% ipython --no-banner

In [1]: import numpy as np

In [2]: np.set_printoptions(precision=2, suppress=True, linewidth=120)

In [3]: O, _ = np.linalg.qr(np.array([[2.1, 0.1, 1.0, 0.5, 0.6, -1.2, -0.7],
   ...:     [0.9, 0.3, -1.4, -0.2, -0.7, -0.5, -1.1],
   ...:     [0.3, 0.1, 0.4, -0.2, 0.8, 1.4, 0.6],
   ...:     [-1.0, -0.7, -0.7, -0.4, 0.0, 0.1, 0.4],
   ...:     [-1.4, -0.4, 1.1, 1.0, 0.5, -0.4, 0.3],
   ...:     [-0.4, 2.1, -0.4, 0.1, -2.0, 1.2, 0.5],
   ...:     [-0.3, 1.0, 0.1, 1.8, 0.3, -3.1, 0.4]]))

In [4]: M = 2 * O

In [5]: M
Out[5]: 
array([[-1.44,  0.04, -0.85, -0.26, -0.5 , -0.01, -0.94],
       [-0.62, -0.19,  1.26, -0.66, -0.26,  1.21,  0.1 ],
       [-0.21, -0.06, -0.37,  0.5 ,  1.62,  0.91, -0.36],
       [ 0.69,  0.51,  0.7 , -0.14,  0.07, -0.23, -1.64],
       [ 0.96,  0.24, -1.  , -0.47, -0.64,  1.18, -0.1 ],
       [ 0.27, -1.72,  0.04,  0.7 , -0.44,  0.16, -0.5 ],
       [ 0.21, -0.83, -0.25, -1.59,  0.68, -0.48, -0.05]])

In [6]: f = np.array([-1, 3, -1, 3, 2, -3, 3])

In [7]: A2 = M + np.outer(f, np.eye(7)[4])

In [8]: np.linalg.matrix_rank(np.linalg.inv(A2) - np.linalg.inv(M), tol=1e-8)
Out[8]: np.int64(1)

In [9]: np.round(np.linalg.det(A2) / np.linalg.det(M), 2), round(1 + np.linalg.solve(M, f)[4], 2)
Out[9]: (np.float64(1.11), np.float64(1.11))
